>>> import numpy as np
>>> from numpy import linalg as LA
>>> np.set_printoptions(suppress=True, linewidth=200)
>>> rnd = lambda a: np.round(a, 1) + 0
>>> basis = np.array([[-2, 1, -2, -3, 3],
...     [3, 0, 1, -1, 3],
...     [3, -2, 3, 1, 3],
...     [1, 1, 1, -3, 3],
...     [1, 1, 0, 1, 0]])
>>> rng = np.random.default_rng(94)
>>> feats = (rng.random((34, 5)) < 0.25) @ basis
>>> feats
array([[-1,  2, -1, -6,  6],
       [ 0,  0,  0,  0,  0],
       [ 1,  1,  1, -3,  3],
       [ 4, -1,  4, -2,  6],
       [ 3,  0,  1, -1,  3],
       [ 1,  1,  0,  1,  0],
       [ 0,  0,  0,  0,  0],
       [ 0,  0,  0,  0,  0],
       [ 6, -2,  4,  0,  6],
       [ 3,  0,  1, -1,  3],
       [ 4, -1,  4, -2,  6],
       [ 0,  0,  0,  0,  0],
       [ 1,  1,  1, -3,  3],
       [ 3, -2,  3,  1,  3],
       [ 0,  0,  0,  0,  0],
       [ 3,  0,  1, -1,  3],
       [ 0,  0,  0,  0,  0],
       [ 2,  0,  1, -1,  6],
       [-1,  2, -1, -6,  6],
       [ 1,  1,  0,  1,  0],
       [ 5,  0,  3, -6, 12],
       [ 6, -2,  4,  0,  6],
       [-2,  1, -2, -3,  3],
       [ 1,  1,  1, -3,  3],
       [ 4, -1,  4, -2,  6],
       [-2,  1, -2, -3,  3],
       [ 0,  0,  0,  0,  0],
       [ 0,  0,  0,  0,  0],
       [ 0,  0,  0,  0,  0],
       [ 4,  1,  2, -4,  6],
       [ 1,  1,  0,  1,  0],
       [ 4,  1,  1,  0,  3],
       [ 6, -2,  4,  0,  6],
       [ 0,  0,  0,  0,  0]])
>>> def softmax(z):
...     e = np.exp(z - z.max(axis=-1, keepdims=True))
...     return e / e.sum(axis=-1, keepdims=True)
... 
>>> print(rnd(softmax(10 * feats[31])))
[1. 0. 0. 0. 0.]
>>> rnd(softmax(feats[31]))
array([0.7, 0. , 0. , 0. , 0.2])
>>> scores = feats @ feats.T / np.sqrt(5)
>>> rnd(softmax(scores)[31] @ feats)
array([ 5.,  0.,  3., -6., 12.])
>>> proj = feats @ LA.solve(feats.T @ feats, feats.T)
>>> rnd(proj @ feats[:, 1])
array([ 2.,  0.,  1., -1.,  0.,  1.,  0.,  0., -2.,  0., -1.,  0.,  1., -2.,  0.,  0.,  0.,  0.,  2.,  1.,  0., -2.,  1.,  1., -1.,  1.,  0.,  0.,  0.,  1.,  1.,  1., -2.,  0.])
>>> rnd(np.trace(proj))
np.float64(5.0)
>>> np.allclose(proj @ proj, proj)
True
>>> Y = np.c_[feats[:, :4] @ np.array([[9, 5, 2, 0], [-2, 1, 2, 0], [-3, 1, 4, 4], [-8, -4, 8, 0]]), np.array([0, 2, 2, 1, 2, 2, 0, 2, 1, 2, 2, 1, 1, 3, 2, 2, 0, 1, 3, 1, 2, 3, 1, 3, 1, 3, 0, 1, 2, 2, 2, 0, 2, 1])]
>>> Y
array([[ 38,  20, -50,  -4,   0],
       [  0,   0,   0,   0,   2],
       [ 28,  19, -16,   4,   2],
       [ 42,  31,   6,  16,   1],
       [ 32,  20,   2,   4,   2],
       [ -1,   2,  12,   0,   2],
       [  0,   0,   0,   0,   0],
       [  0,   0,   0,   0,   2],
       [ 46,  32,  24,  16,   1],
       [ 32,  20,   2,   4,   2],
       [ 42,  31,   6,  16,   2],
       [  0,   0,   0,   0,   1],
       [ 28,  19, -16,   4,   1],
       [ 14,  12,  22,  12,   3],
       [  0,   0,   0,   0,   2],
       [ 32,  20,   2,   4,   2],
       [  0,   0,   0,   0,   0],
       [ 23,  15,   0,   4,   1],
       [ 38,  20, -50,  -4,   3],
       [ -1,   2,  12,   0,   1],
       [ 84,  52, -26,  12,   2],
       [ 46,  32,  24,  16,   3],
       [ 10,   1, -34,  -8,   1],
       [ 28,  19, -16,   4,   3],
       [ 42,  31,   6,  16,   1],
       [ 10,   1, -34,  -8,   3],
       [  0,   0,   0,   0,   0],
       [  0,   0,   0,   0,   1],
       [  0,   0,   0,   0,   2],
       [ 60,  39, -14,   8,   2],
       [ -1,   2,  12,   0,   2],
       [ 31,  22,  14,   4,   0],
       [ 46,  32,  24,  16,   2],
       [  0,   0,   0,   0,   1]])
>>> rnd(LA.norm(Y - feats @ LA.lstsq(feats, Y)[0], axis=0))
array([0. , 0. , 0. , 0. , 7.4])
>>> LA.matrix_rank(np.c_[feats, Y])
np.int64(6)
